$ ipython --no-banner

In [1]: import numpy as np

In [2]: np.set_printoptions(precision=2, suppress=True, linewidth=140, sign=" ")

In [3]: def rd(a):
   ...:     return np.round(a, 2) + 0
   ...: 

In [4]: M = np.load("dump.npy")

In [5]: M
Out[5]: 
array([[  4,   6,   0,   5,   6,   5,   5,   9,   1],
       [  0,   0,   0,   0,   0,   0,   0,   0,   0],
       [  0,  15,  11,   0,   0,   8,   8,   0,   0],
       [  0,   0,   0,   0,   0,   0,   0,   0,   0],
       [  5,   3,   0,   4,  14,   5,   5,  19,  13],
       [  0,   9,   9,   0,   0,   2,   0,   0,   0],
       [  3,   6,   0,   7,   0,   1,   0,   0,   0],
       [  0,   0,   0,   0,   0,   0,   0,   0,   0],
       [  7,   0,   0,  11,   6,   0,   0,   6,   0],
       [  4,   3,   0,   6,   4,   1,   0,   6,   0],
       [  0,   0,   0,   0,   0,   0,   0,   0,   0],
       [  6,   0,   0,   8,   9,   0,   0,  11,   1],
       [  0,   0,   0,   0,   0,   0,   0,   1,   0],
       [  5,   0,   0,   7,   8,   0,   0,  10,   1],
       [  0,   9,   6,   0,   0,   4,   3,   1,   0],
       [  3,   0,   0,   1,  14,   0,   0,  20,  17],
       [  0,  12,  12,   0,   0,   6,   5,   1,   1],
       [  0,   0,   0,   2,   0,   0,   0,   0,   0],
       [  3,   0,   0,   4,   5,   0,   0,   8,   1],
       [  3,   0,   0,   2,  12,   0,   0,  17,  13],
       [  4,   0,   0,   8,   0,   0,   0,   0,   0],
       [  1,   0,   0,   3,   0,   0,   0,   0,   0],
       [  0,  18,  14,   0,   0,  12,  13,   0,   0]])

In [6]: # rows 1 and 3 are equal

In [7]: Xs = M - M.mean(axis=0)

In [8]: evecs = np.linalg.svd(Xs)[2][:6]

In [9]: B = Xs - Xs @ evecs.T @ evecs

In [10]: rd(np.cov(Xs @ evecs.T, rowvar=False))
Out[10]: 
array([[ 102.76,    0.  ,    0.  ,    0.  ,    0.  ,    0.  ],
       [   0.  ,   57.  ,    0.  ,    0.  ,    0.  ,    0.  ],
       [   0.  ,    0.  ,   15.66,    0.  ,    0.  ,    0.  ],
       [   0.  ,    0.  ,    0.  ,    3.59,    0.  ,    0.  ],
       [   0.  ,    0.  ,    0.  ,    0.  ,    2.21,    0.  ],
       [   0.  ,    0.  ,    0.  ,    0.  ,    0.  ,    1.1 ]])

In [11]: rd((Xs @ evecs.T).std(axis=0))
Out[11]: array([ 9.91,  7.38,  3.87,  1.85,  1.45,  1.03])
